In [1]: import numpy as np

In [2]: np.set_printoptions(precision=1, suppress=True, linewidth=140)

In [3]: E = np.load("a.npy")

In [4]: print(E.round(1) + 0)
[[-0.3 -0.6 -0.4  0.1  0.1  0.2  0.1 -0.1  0.   0.   0.  -0.2  0.4  0.2 -0.2]
 [ 0.1  0.  -0.6 -0.5 -0.3  0.  -0.3 -0.1  0.  -0.1 -0.1 -0.2 -0.1 -0.4  0.2]
 [-0.4  0.  -0.2 -0.2  0.5 -0.3  0.3  0.1  0.3 -0.3  0.2  0.  -0.2  0.   0.2]
 [-0.1  0.1  0.2 -0.2 -0.2 -0.1  0.2  0.   0.2  0.6  0.  -0.3  0.2  0.1  0.5]
 [ 0.2 -0.2  0.1  0.  -0.4 -0.4  0.   0.3  0.5 -0.1  0.3  0.   0.   0.  -0.3]
 [-0.3  0.3  0.   0.1 -0.1 -0.3 -0.2  0.1 -0.4 -0.1  0.4  0.   0.5 -0.2  0.1]
 [ 0.2  0.3  0.2 -0.1  0.   0.   0.1 -0.3  0.3 -0.5 -0.2 -0.4  0.4  0.1 -0.1]
 [-0.3 -0.3  0.3  0.  -0.2 -0.2  0.1 -0.2 -0.3 -0.1 -0.1 -0.5 -0.3 -0.2 -0.2]
 [ 0.2  0.1 -0.3  0.4 -0.3 -0.1  0.4 -0.2 -0.2 -0.1  0.3 -0.1 -0.2  0.4  0.2]
 [ 0.2  0.1 -0.2  0.3  0.1  0.1  0.5  0.4  0.   0.1 -0.1 -0.1  0.1 -0.6 -0.1]
 [-0.3  0.2 -0.1  0.2 -0.2  0.1  0.2 -0.6  0.3  0.2  0.1  0.4 -0.1 -0.3 -0.2]
 [-0.2  0.4  0.   0.1  0.   0.5 -0.2  0.3  0.2  0.1  0.3 -0.4 -0.3  0.1 -0.2]
 [-0.2  0.   0.2 -0.4 -0.4  0.4  0.4  0.2 -0.2 -0.3  0.1  0.2  0.1  0.1  0. ]
 [ 0.2 -0.4  0.3  0.1  0.1  0.4 -0.1 -0.2  0.1 -0.1  0.5  0.   0.  -0.3  0.4]
 [-0.3 -0.1  0.   0.5 -0.3  0.1 -0.2  0.2  0.3 -0.3 -0.4  0.1  0.   0.   0.4]]

In [5]: vec = np.array([1, 4, 5, -3, -4, 0, -3, -2, -5, 3, 5, -4, -3, -4, -4])

In [6]: h = np.maximum(E @ vec, 0)

In [7]: print(E.T @ h)
[-4.1  1.   1.4  0.2 -3.3  0.4 -1.3 -0.4 -1.4 -0.8  4.  -5.2 -1.9 -3.3 -1.5]

In [8]: print(np.tanh(E @ vec))
[-1.   1.  -1.   0.6  0.7  1.  -0.6  1.  -0.8 -0.9  0.9  1.   0.7  0.9 -1. ]

In [9]: print(np.maximum(E @ vec, 0) - np.maximum(-E @ vec, 0))
[-5.3  2.1 -5.2  0.6  0.9  4.1 -0.6  6.2 -1.  -1.3  1.6  5.3  0.9  1.4 -6.6]

In [10]: W0 = np.array([[4, 0, 3],
    ...:     [0, 0, 0],
    ...:     [0, 0, 0],
    ...:     [0, 0, 0],
    ...:     [22, 0, 15],
    ...:     [1, 0, 1],
    ...:     [0, 0, 0],
    ...:     [16, 0, 11],
    ...:     [0, 0, 0],
    ...:     [0, 0, 0],
    ...:     [25, 0, 17],
    ...:     [7, 0, 5],
    ...:     [13, 0, 9],
    ...:     [0, 0, 0],
    ...:     [19, 0, 13],
    ...:     [0, 0, 0],
    ...:     [0, 0, 0],
    ...:     [25, 0, 17]])

In [11]: # rows 1 and 2 are equal

In [12]: U, s, Vt = np.linalg.svd(W0)

In [13]: V = Vt[:(s > 1e-8).sum()]

In [14]: rng = np.random.default_rng(39)

In [15]: vec = W0[15] + -2 * W0[12] + rng.integers(2) * np.eye(3)[0]

In [16]: print(vec)
[-25.   0. -18.]

In [17]: print(np.allclose(V.T @ V @ vec, vec))
True

In [18]: print(round(float(np.linalg.norm(vec - V.T @ V @ vec)), 1))
0.0

In [19]: print(np.linalg.matrix_rank(np.vstack([W0, vec])))
2

In [20]: print(np.round(V.T @ V, 1) + 0)
[[1. 0. 0.]
 [0. 0. 0.]
 [0. 0. 1.]]

In [21]: print(np.diag(V.T @ V))
[1. 0. 1.]

In [22]: M2 = np.array([[4, 2, 1], [3, 2, -3], [4, 4, -1]])

In [23]: print(W0 @ M2)
[[ 28  20   1]
 [  0   0   0]
 [  0   0   0]
 [  0   0   0]
 [148 104   7]
 [  8   6   0]
 [  0   0   0]
 [108  76   5]
 [  0   0   0]
 [  0   0   0]
 [168 118   8]
 [ 48  34   2]
 [ 88  62   4]
 [  0   0   0]
 [128  90   6]
 [  0   0   0]
 [  0   0   0]
 [168 118   8]]

In [24]: print(np.vstack([W0, M2.T]).shape)
(21, 3)

In [25]: print(np.einsum("ij,ij->i", W0, W0))
[ 25   0   0   0 709   2   0 377   0   0 914  74 250   0 530   0   0 914]

In [26]: U, s, Vt = np.linalg.svd(W0)

In [27]: print(s)
[61.6  0.4  0. ]

In [28]: print(np.argmax(s[:-1] / (s[1:] + 1e-6)) + 1)
2

In [29]: M2 = U[:, :2] @ np.diag(s[:2]) @ Vt[:2]

In [30]: print(round(float(np.abs(W0 - M2).max()), 1))
0.0

In [31]: print(np.linalg.matrix_rank(M2))
2

In [32]: print(round(np.linalg.norm(W0 - M2, 2), 1), s[2])
0.0 0.0

In [33]: print(round(float(np.trace(np.linalg.pinv(W0) @ W0)), 1))
2.0

In [34]: print(np.allclose(W0[:-1].T @ np.linalg.lstsq(W0[:-1].T, W0[-1])[0], W0[-1]))
True

In [35]: m1 = np.array([[-0.7, 0.2, 0.9, 1.0, 0.8, 0.7, 0.6, 1.4, -0.7, -1.7, 0.9],
    ...:     [-1.5, -0.7, -0.3, 0.1, -1.1, 0.1, 1.8, -1.6, 0.7, 0.8, 1.7],
    ...:     [-0.8, 0.7, 1.2, -0.8, 0.7, 0.3, 0.4, -0.4, -1.6, -0.9, 1.1],
    ...:     [-0.5, -0.7, 0.2, -0.1, 1.4, -0.7, 1.2, -0.6, -1.5, -0.7, 0.7],
    ...:     [0.3, 1.8, 2.2, -0.6, 1.6, 0.5, 0.3, 0.8, 1.5, -1.1, 0.0],
    ...:     [0.5, 0.8, 0.7, 1.4, 0.8, 0.9, -1.5, 0.5, 0.8, 0.6, 1.2],
    ...:     [0.6, -1.5, -0.4, -0.5, -0.6, -0.2, 0.0, 0.4, -1.1, -0.9, 0.6],
    ...:     [-0.7, -0.2, -0.2, -0.2, 1.3, -0.5, -1.0, -0.8, 0.3, -0.8, -0.9],
    ...:     [0.1, 0.4, -0.5, 0.8, -1.5, -1.1, 0.0, 0.7, 0.0, -0.9, 0.5]])

In [36]: print(m1)
[[-0.7  0.2  0.9  1.   0.8  0.7  0.6  1.4 -0.7 -1.7  0.9]
 [-1.5 -0.7 -0.3  0.1 -1.1  0.1  1.8 -1.6  0.7  0.8  1.7]
 [-0.8  0.7  1.2 -0.8  0.7  0.3  0.4 -0.4 -1.6 -0.9  1.1]
 [-0.5 -0.7  0.2 -0.1  1.4 -0.7  1.2 -0.6 -1.5 -0.7  0.7]
 [ 0.3  1.8  2.2 -0.6  1.6  0.5  0.3  0.8  1.5 -1.1  0. ]
 [ 0.5  0.8  0.7  1.4  0.8  0.9 -1.5  0.5  0.8  0.6  1.2]
 [ 0.6 -1.5 -0.4 -0.5 -0.6 -0.2  0.   0.4 -1.1 -0.9  0.6]
 [-0.7 -0.2 -0.2 -0.2  1.3 -0.5 -1.  -0.8  0.3 -0.8 -0.9]
 [ 0.1  0.4 -0.5  0.8 -1.5 -1.1  0.   0.7  0.  -0.9  0.5]]

In [37]: M2 = m1 / np.linalg.norm(m1, axis=1, keepdims=True)

In [38]: gram = M2 @ M2.T

In [39]: print((np.abs(gram) > 0.9).astype(int))
[[1 0 0 0 0 0 0 0 0]
 [0 1 0 0 0 0 0 0 0]
 [0 0 1 0 0 0 0 0 0]
 [0 0 0 1 0 0 0 0 0]
 [0 0 0 0 1 0 0 0 0]
 [0 0 0 0 0 1 0 0 0]
 [0 0 0 0 0 0 1 0 0]
 [0 0 0 0 0 0 0 1 0]
 [0 0 0 0 0 0 0 0 1]]

In [40]: print(gram[7].round(1) + 0)
[-0.1 -0.3  0.   0.2  0.1 -0.1 -0.2  1.  -0.3]

In [41]: print(np.linalg.norm(M2, axis=1))
[1. 1. 1. 1. 1. 1. 1. 1. 1.]

In [42]: print(np.argwhere(np.triu(np.abs(gram) > 0.95, 1)))
[]
